$ python3 -q
>>> import numpy as np
>>> from numpy import linalg as LA
>>> np.set_printoptions(precision=3, suppress=True, linewidth=120)
>>> M = np.loadtxt("out1.csv", delimiter=",")
>>> print(M)
[[ 0.63 -0.28 -0.21  1.12 -0.7 ]
 [-0.18  0.08  0.06 -0.32  0.2 ]
 [-0.09  0.04  0.03 -0.16  0.1 ]
 [-1.26  0.56  0.42 -2.24  1.4 ]
 [ 0.63 -0.28 -0.21  1.12 -0.7 ]]
>>> print(round(float(LA.eigvals(M).sum().real), 3))
-2.2
>>> print(round(LA.det(M.T), 3))
0.0
>>> print(np.round(LA.det(M[::-1]), 3))
0.0
>>> print(np.argsort(-LA.norm(M, axis=0).round(6), kind="stable")[:3])
[3 4 0]
>>> print(LA.cond(M) > 100)
True
>>> A = np.load("arr.npy")
>>> print(A)
[[-3 -2  2]
 [-2 -3  1]
 [ 3  1 -1]]
>>> print(np.abs(A).max())
3
>>> print(A.sum(axis=1))
[-3 -4  3]
>>> print(np.unravel_index(np.abs(A).argmax(), A.shape))
(np.int64(0), np.int64(0))
>>> x = np.array([-1, 0, 2])
>>> y = A @ x
>>> print(y)
[ 7  4 -5]
>>> print(np.round(LA.solve(A, A[:, 0]), 3) + 0)
[1. 0. 0.]
>>> print(np.round(LA.solve(A, y + A[:, 2]), 3) + 0)
[-1.  0.  3.]
>>> Y = np.array([[7, 9, 8, 2], [2, 9, 1, 2], [6, 3, 4, 9], [6, 7, 3, 4]])
>>> feats = Y.T @ Y
>>> print(feats)
[[125 141 100  96]
 [141 220 114  91]
 [100 114  90  66]
 [ 96  91  66 105]]
>>> x = np.ones(4)
>>> for _ in range(5):
...     x = feats @ x
...     x /= LA.norm(x)
...     print(round(x @ feats @ x, 3))
... 
456.564
456.789
456.793
456.793
456.793
>>> print(x)
[0.511 0.65  0.411 0.385]
>>> print(round(LA.eigvalsh(feats)[-1], 3))
456.793
>>> print(feats @ feats)
[[54722 68781 43910 41511]
 [68781 89558 55446 50635]
 [43910 55446 35452 32844]
 [41511 50635 32844 32878]]
>>> LA.determinant(feats)
Traceback (most recent call last):
  File "<python-input-28>", line 1, in <module>
    LA.determinant(feats)
    ^^^^^^^^^^^^^^
AttributeError: module 'numpy.linalg' has no attribute 'determinant'
>>> Q, Rm = LA.qr(feats)
>>> print(Q @ Rm)
[[125. 141. 100.  96.]
 [141. 220. 114.  91.]
 [100. 114.  90.  66.]
 [ 96.  91.  66. 105.]]
>>> Y = np.array([[2, 3, 3], [3, -3, 2], [9, -4, 7]])
>>> m1 = np.triu(Y)
>>> print(m1)
[[ 2  3  3]
 [ 0 -3  2]
 [ 0  0  7]]
>>> print(np.round(LA.det(m1[::-1]), 3))
42.0
>>> print(np.round(LA.det(2 * m1), 3), round(LA.det(m1), 3))
-336.0 -42.0
>>> print(round(LA.eigvals(m1).sum().real, 3))
6.0
>>> print(np.einsum("ij,ji->", m1, m1))
62
>>> mat = np.loadtxt("dump.csv", delimiter=",")
>>> print(mat)
[[ 1. -2.  1.]
 [ 0.  2.  1.]
 [ 0.  0. -1.]]
>>> t = np.radians(15)
>>> Rm = np.eye(3)
>>> Rm[2, 2] = Rm[0, 0] = np.cos(t)
>>> Rm[2, 0], Rm[0, 2] = -np.sin(t), np.sin(t)
>>> print(Rm)
[[ 0.966  0.     0.259]
 [ 0.     1.     0.   ]
 [-0.259  0.     0.966]]
>>> Y = mat @ Rm.T
>>> print(np.allclose(mat @ mat.T, Y @ Y.T))
True
>>> print(round(LA.det(Rm), 3), np.round(np.trace(Rm), 3))
1.0 2.932
>>> print(np.allclose(LA.norm(mat, axis=1), LA.norm(Y, axis=1)))
True
>>> E = np.array([[2, 0, 0, 0], [1, 2, 0, 0], [1, 1, 1, 0], [0, 2, 2, 0]])
>>> print(E)
[[2 0 0 0]
 [1 2 0 0]
 [1 1 1 0]
 [0 2 2 0]]
>>> print(E @ E)
[[4 0 0 0]
 [4 4 0 0]
 [4 3 1 0]
 [4 6 2 0]]
